$ python3 -q
>>> import numpy as np
>>> np.set_printoptions(precision=2, suppress=True, linewidth=100)
>>> m1 = np.loadtxt("test8.csv", delimiter=",")
>>> print(m1)
[[ 2.  0.  0.  0.]
 [-3. -8.  0.  0.]
 [-6. -7.  6.  0.]
 [ 7. -4. -4.  2.]]
>>> rng = np.random.default_rng(812)
>>> z = rng.permutation(4)
>>> print(z)
[2 3 0 1]
>>> A2 = m1[z][:, z]
>>> print(np.sort(np.abs(np.linalg.eigvals(A2))))
[2. 2. 6. 8.]
>>> print(round(float(np.linalg.det(A2)), 2), np.round(np.linalg.det(m1[z]), 2))
-192.0 -192.0
>>> print(np.trace(A2))
2.0
>>> Uu, sig, Vt = np.linalg.svd(m1, full_matrices=False)
>>> print(np.cumsum(sig ** 2) / np.sum(sig ** 2))
[0.65 0.97 1.   1.  ]
>>> print(np.abs(Uu[:, 0]).round(6).argmax())
2
>>> print(sig / sig[0])
[1.   0.71 0.2  0.04]
>>> print(np.round(Uu.T @ Uu, 2) + 0)
[[1. 0. 0. 0.]
 [0. 1. 0. 0.]
 [0. 0. 1. 0.]
 [0. 0. 0. 1.]]
>>> print(np.round(Uu.T @ m1 @ Vt.T, 2) + 0)
[[13.52  0.    0.    0.  ]
 [ 0.    9.62  0.    0.  ]
 [ 0.    0.    2.71  0.  ]
 [ 0.    0.    0.    0.54]]
>>> print(np.round(Vt @ Vt.T, 2) + 0)
[[1. 0. 0. 0.]
 [0. 1. 0. 0.]
 [0. 0. 1. 0.]
 [0. 0. 0. 1.]]
>>> print((sig > 1e-8).sum())
4
>>> X = np.array([[-0.4, 1.0, 0.6, -0.4],
...     [0.6, -0.2, 0.5, -1.8],
...     [1.3, 0.0, -0.3, -0.3],
...     [1.29, -0.02, -0.28, -0.28]])
>>> P = np.triu(np.array([[3, 2, -3, 3], [-1, -1, -3, 1], [3, -3, -1, 1], [0, -3, -3, 1]]), 1) + np.eye(4)
>>> A2 = P @ X @ np.linalg.inv(P)
>>> print(round(np.linalg.det(A2), 2))
0.07
>>> print(round(np.trace(A2), 2), round(np.trace(X), 2))
-1.18 -1.18
>>> print(round(np.log10(np.linalg.cond(X))))
2
>>> print(np.argsort(-np.linalg.norm(X, axis=0).round(6), kind="stable")[:3])
[0 3 1]
>>> print(round(np.linalg.norm(X, 2) / np.linalg.norm(X), 2))
0.77
>>> print([round(float(x), 2) for x in np.linalg.svd(X, compute_uv=False)[:3]])
[2.33, 1.72, 0.94]
>>> z = rng.permutation(4)
>>> print(z)
[1 2 3 0]
>>> A2 = X[z][:, z]
>>> print(np.allclose(A2, X))
False
>>> print(np.round(np.trace(A2), 2))
-1.18
>>> print(A2)
[[-0.2   0.5  -1.8   0.6 ]
 [ 0.   -0.3  -0.3   1.3 ]
 [-0.02 -0.28 -0.28  1.29]
 [ 1.    0.6  -0.4  -0.4 ]]
>>> r0 = np.array([-4, -1])
>>> print(np.correlate(X[3], X[0], "full"))
[-0.52  0.78  1.39 -0.59 -0.44 -0.17  0.11]
>>> print(np.polyval(r0, X[3]))
[-6.16 -0.92  0.12  0.12]
>>> print(np.cross(X[3, :3], X[0, :3]))
[ 0.27 -0.66  1.28]
>>> print(round(np.linalg.det(2 * m1), 2), round(np.linalg.det(m1), 2))
-3072.0 -192.0
>>> print(round(np.linalg.det(m1[::-1]), 2))
-192.0
>>> print(np.einsum("ij,ji->", m1, m1))
108.0
>>> data = np.loadtxt("a.csv", delimiter=",")
>>> print(data)
[[-3.  1.  0.  0.  0.]
 [ 0. -3.  1.  0.  0.]
 [ 0.  0. -3.  1.  0.]
 [ 0.  0.  0. -3.  1.]
 [ 0.  0.  0.  0. -3.]]
>>> z = rng.permutation(5)
>>> print(z)
[3 2 1 0 4]
>>> A2 = data[z][:, z]
>>> print(np.round(np.linalg.det(A2), 2), np.round(np.linalg.det(data[z]), 2))
-243.0 -243.0
>>> print(np.trace(A2))
-15.0
>>> print(np.sort(np.abs(np.linalg.eigvals(A2))))
[3. 3. 3. 3. 3.]
>>> print(np.diag(A2))
[-3. -3. -3. -3. -3.]
>>> E = np.load("w.npy")
>>> print(E)
[[-1.37 -0.89  0.2  -0.32  0.42  1.01]
 [-0.89  0.33  0.37 -0.69 -0.8  -0.87]
 [ 0.2   0.37 -1.54 -0.79  0.    0.65]
 [-0.32 -0.69 -0.79 -0.63  0.02 -1.09]
 [ 0.42 -0.8   0.    0.02 -1.68  0.56]
 [ 1.01 -0.87  0.65 -1.09  0.56 -0.11]]
>>> z = rng.permutation(6)
>>> print(z)
[1 5 4 3 2 0]
>>> A2 = E[z][:, z]
>>> print(np.sort(np.abs(np.linalg.eigvals(A2))))
[1.   1.99 2.   2.   2.   2.01]
>>> print(np.diag(A2))
[ 0.33 -0.11 -1.68 -0.63 -1.54 -1.37]
>>> print(A2)
[[ 0.33 -0.87 -0.8  -0.69  0.37 -0.89]
 [-0.87 -0.11  0.56 -1.09  0.65  1.01]
 [-0.8   0.56 -1.68  0.02  0.    0.42]
 [-0.69 -1.09  0.02 -0.63 -0.79 -0.32]
 [ 0.37  0.65  0.   -0.79 -1.54  0.2 ]
 [-0.89  1.01  0.42 -0.32  0.2  -1.37]]
